In [1]: import numpy as np

In [2]: import numpy.linalg as la

In [3]: np.set_printoptions(precision=1, suppress=True, linewidth=200)

In [4]: rnd = lambda a: np.round(a, 1) + 0

In [5]: K = np.load("sample15.npy")

In [6]: print(K)
[[ 0.4  0.9 -0.4]
 [ 0.1  0.5 -0.1]
 [ 0.5  1.  -0.5]
 [ 0.1  0.5 -0.1]
 [ 0.1  0.3 -0.1]
 [-0.4 -0.9  0.4]
 [-0.2 -0.6  0.2]
 [ 0.4  0.9 -0.4]
 [ 0.4  1.  -0.4]
 [ 0.  -0.2  0. ]
 [ 0.   0.2  0. ]
 [-0.4 -0.9  0.4]
 [ 0.   0.   0. ]
 [-0.3 -0.8  0.3]
 [ 0.3  0.9 -0.3]
 [ 0.3  0.9 -0.3]
 [-0.3 -0.9  0.3]
 [-0.5 -1.   0.5]
 [-0.1 -0.5  0.1]
 [-0.1 -0.3  0.1]
 [ 0.4  0.9 -0.4]
 [ 0.   0.2  0. ]
 [-0.2 -0.8  0.2]
 [-0.3 -0.9  0.3]
 [ 0.4  0.9 -0.4]
 [-0.4 -0.9  0.4]]

In [7]: # row 3 repeats row 1

In [8]: r = la.matrix_rank(K)

In [9]: print(r)
2

In [10]: ns = la.svd(K)[2][r:].T

In [11]: print(la.matrix_rank(K.T @ K), la.matrix_rank(K @ K.T))
2 2

In [12]: print(np.allclose(K @ ns, 0))
True

In [13]: z = K[:, 1] > np.median(K[:, 1])

In [14]: f = K[z].mean(axis=0) - K[~z].mean(axis=0)

In [15]: print(z.astype(int))
[1 1 1 1 1 0 0 1 1 0 1 0 0 0 1 1 0 0 0 0 1 1 0 0 1 0]

In [16]: print(((K - K.mean(axis=0)) @ f > 0).astype(int))
[1 1 1 1 1 0 0 1 1 0 1 0 0 0 1 1 0 0 0 0 1 1 0 0 1 0]

In [17]: print((((K - K.mean(axis=0)) @ f > 0) == z).mean())
1.0

In [18]: arr = np.load("case18.npy")

In [19]: print(arr)
[[-2.  1.  1.]
 [ 1. -2.  1.]
 [ 1.  1. -2.]]

In [20]: U, sv, Vt = la.svd(arr)

In [21]: print(rnd(sv))
[3. 3. 0.]

In [22]: other = U[:, :2] @ np.diag(sv[:2]) @ Vt[:2]

In [23]: print(la.matrix_rank(other))
2

In [24]: print(la.matrix_rank(arr, rtol=0.05))
2

In [25]: F = np.array([[6.0, 1.0, 1.0], [1.0, 6.0, 1.0], [1.0, 1.0, 6.0]])

In [26]: print(F)
[[6. 1. 1.]
 [1. 6. 1.]
 [1. 1. 6.]]

In [27]: U, sv, Vt = la.svd(F, full_matrices=False)

In [28]: print(rnd(U.T @ U))
[[1. 0. 0.]
 [0. 1. 0.]
 [0. 0. 1.]]

In [29]: print(rnd(np.cumsum(sv ** 2) / np.sum(sv ** 2)))
[0.6 0.8 1. ]

In [30]: print((sv > 1e-8).sum())
3

In [31]: print(rnd(sv / sv[0]))
[1.  0.6 0.6]

In [32]: print(rnd(np.abs(Vt[0])))
[0.6 0.6 0.6]

In [33]: print(U.shape, sv.shape, Vt.shape)
(3, 3) (3,) (3, 3)

In [34]: G = F.T @ F

In [35]: print((F @ F.T).shape)
(3, 3)

In [36]: print(rnd(la.eigvalsh(G)[::-1]))
[64. 25. 25.]

In [37]: other = F / la.norm(F, axis=1, keepdims=True)

In [38]: G = other @ other.T

In [39]: print(rnd(G))
[[1.  0.3 0.3]
 [0.3 1.  0.3]
 [0.3 0.3 1. ]]

In [40]: print((np.abs(G) > 0.9).astype(int))
[[1 0 0]
 [0 1 0]
 [0 0 1]]

In [41]: print(rnd(np.degrees(np.arccos(np.clip(G[2, 1], -1, 1)))))
70.0

In [42]: x0 = np.array([0, -3, 2])

In [43]: a = np.maximum(G @ x0, 0)

In [44]: print(rnd(np.maximum(G @ x0, 0) - np.maximum(-G @ x0, 0)))
[-0.3 -2.3  1. ]

In [45]: mat = np.array([[-1, -1, -1], [-1, -2, -2], [-1, -2, -3]])

In [46]: other = mat / la.norm(mat, axis=1, keepdims=True)

In [47]: G = other @ other.T

In [48]: print(rnd(la.norm(other, axis=1)))
[1. 1. 1.]

In [49]: print(rnd(G))
[[1.  1.  0.9]
 [1.  1.  1. ]
 [0.9 1.  1. ]]

In [50]: print((np.abs(G) > 0.9).astype(int))
[[1 1 1]
 [1 1 1]
 [1 1 1]]

In [51]: print(rnd(G[2]))
[0.9 1.  1. ]

In [52]: E = np.array([[-0.5, -0.9, 2.0], [-0.2, 0.9, 0.6], [0.6, -1.6, -1.6]])

In [53]: print(E)
[[-0.5 -0.9  2. ]
 [-0.2  0.9  0.6]
 [ 0.6 -1.6 -1.6]]

In [54]: P = np.triu(np.array([[0, 0, 1], [1, 0, 1], [0, 2, 2]]), 1) + np.eye(3)

In [55]: other = P @ E @ la.inv(P)

In [56]: print(rnd(other))
[[ 0.1 -2.5  2.8]
 [ 0.4 -0.7 -0.7]
 [ 0.6 -1.6 -0.6]]

In [57]: print(rnd(np.trace(other)), rnd(np.trace(E)))
-1.2 -1.2

In [58]: print(rnd(np.poly(other)))
[ 1.   1.2 -1.5  0.2]

In [59]: print(la.matrix_rank(other))
3

In [60]: print(rnd(la.det(other)))
-0.2

In [61]: other = la.inv(E)

In [62]: print(rnd(E @ other))
[[1. 0. 0.]
 [0. 1. 0.]
 [0. 0. 1.]]

In [63]: print(np.allclose(other, E.T))
False

In [64]: print(rnd(la.slogdet(E)[0]))
-1.0

In [65]: print(rnd(la.det(E) * la.det(other)))
1.0

In [66]: print(rnd(other))
[[ 2.  19.7  9.9]
 [-0.2  1.7  0.4]
 [ 0.9  5.7  2.7]]

In [67]: w1 = np.array([[1, 0], [0, 3], [-2, 0]])

In [68]: beta = np.array([2, 0])

In [69]: act = np.maximum(mat @ w1 + beta, 0)

In [70]: print(la.matrix_rank(act))
1

In [71]: print((act > 0).mean(axis=0))
[1. 0.]

In [72]: print(act)
[[3 0]
 [5 0]
 [7 0]]

In [73]: print((act > 0).astype(int))
[[1 0]
 [1 0]
 [1 0]]

In [74]: Z = np.array([[0, -1], [-1, 0]])

In [75]: print(act @ Z)
[[ 0 -3]
 [ 0 -5]
 [ 0 -7]]

In [76]: W0 = np.load("a.npy")

In [77]: print(rnd(W0))
[[-0.3 -2.4 -0.5  0.3]
 [ 0.1  0.4  0.1 -0.1]
 [ 0.1  0.4  0.1 -0.1]
 [ 0.   0.3  0.1  0. ]]

In [78]: # null space of dimension 3

In [79]: U, sv, Vt = la.svd(W0)

In [80]: print(np.argmax(sv[:-1] / (sv[1:] + 1e-6)) + 1)
1

In [81]: other = U[:, :1] @ np.diag(sv[:1]) @ Vt[:1]

In [82]: print(la.matrix_rank(W0, rtol=0.05))
1

In [83]: print(rnd(other))
[[-0.3 -2.4 -0.5  0.3]
 [ 0.1  0.4  0.1 -0.1]
 [ 0.1  0.4  0.1 -0.1]
 [ 0.   0.3  0.1  0. ]]

In [84]: print(rnd(la.norm(W0 - other) / la.norm(W0)))
0.0

In [85]: print(rnd(np.abs(W0 - other).max()))
0.0

In [86]: X = np.load("test16.npy")

In [87]: print(rnd(X))
[[0.1 0.2 0.2]
 [0.2 0.3 0.4]
 [0.2 0.4 0.6]]

In [88]: # rank 1

In [89]: other = X / la.norm(X, axis=1, keepdims=True)

In [90]: G = other @ other.T

In [91]: print((np.abs(G) > 0.9).astype(int))
[[1 1 1]
 [1 1 1]
 [1 1 1]]

In [92]: print((G - 2 * np.eye(3)).round(6).argmax(axis=1))
[1 0 0]

In [93]: print(np.degrees(np.arccos(np.clip(G[2, 0], -1, 1))))
0.0

In [94]: print(rnd(la.norm(other, axis=1)))
[1. 1. 1.]

In [95]: U, sv, Vt = la.svd(X)

In [96]: print(rnd(sv))
[1. 0. 0.]

In [97]: print(np.argmax(sv[:-1] / (sv[1:] + 1e-6)) + 1)
1

In [98]: other = U[:, :1] @ np.diag(sv[:1]) @ Vt[:1]

In [99]: print(rnd(other))
[[0.1 0.2 0.2]
 [0.2 0.3 0.4]
 [0.2 0.4 0.6]]

In [100]: print(la.matrix_rank(X, rtol=0.05))
1

In [101]: print(rnd(la.norm(X - other, 2)), rnd(sv[1]))
0.0 0.0

In [102]: other = np.array([[-1, 0], [3, 2], [1, 3], [2, 0]])

In [103]: print(rnd(np.einsum("ik,kj->ij", W0, other)))
[[-6.7 -6.2]
 [ 1.3  1.2]
 [ 1.3  1.2]
 [ 0.8  0.8]]

In [104]: print(rnd(np.einsum("ik,kj->ji", W0, other)))
[[-6.7  1.3  1.3  0.8]
 [-6.2  1.2  1.2  0.8]]

In [105]: J = np.loadtxt("dump.csv", delimiter=",")

In [106]: print(J)
[[ 0.  0.  0. -5.]
 [ 0.  5.  1. -5.]
 [ 4.  0. -3.  0.]
 [-4.  0. -2. -2.]]

In [107]: def softmax(z):
     ...:     e = np.exp(z - z.max(axis=-1, keepdims=True))
     ...:     return e / e.sum(axis=-1, keepdims=True)
     ...: 

In [108]: print(rnd(softmax(J).sum(axis=1)))
[1. 1. 1. 1.]

In [109]: print(rnd(softmax(J[1] + -2)))
[0. 1. 0. 0.]

In [110]: print(rnd(softmax(10 * J[1])))
[0. 1. 0. 0.]

In [111]: att = J @ J.T / np.sqrt(4)

In [112]: print(rnd(softmax(att)[1] @ J))
[ 0.  5.  1. -5.]

In [113]: print(rnd(softmax(att + np.triu(np.full(att.shape, -np.inf), 1))))
[[1. 0. 0. 0.]
 [0. 1. 0. 0.]
 [0. 0. 1. 0.]
 [0. 0. 0. 1.]]

In [114]: print(softmax(att).round(6).argmax(axis=1))
[0 1 2 3]

In [115]: print(np.allclose(J @ J.T, J.T @ J))
False

In [116]: print(np.trace(J))
0.0

In [117]: assert J == J.T
Traceback (most recent call last):
  Cell In[117], line 1
    assert J == J.T
ValueError: The truth value of an array with more than one element is ambiguous. Use a.any() or a.all()


In [118]: other = la.inv(J)

In [119]: print(rnd(other))
[[ 0.1  0.   0.1 -0.2]
 [-0.2  0.2  0.   0. ]
 [ 0.1  0.  -0.2 -0.2]
 [-0.2  0.   0.   0. ]]

In [120]: print(rnd(la.cond(J)))
3.2
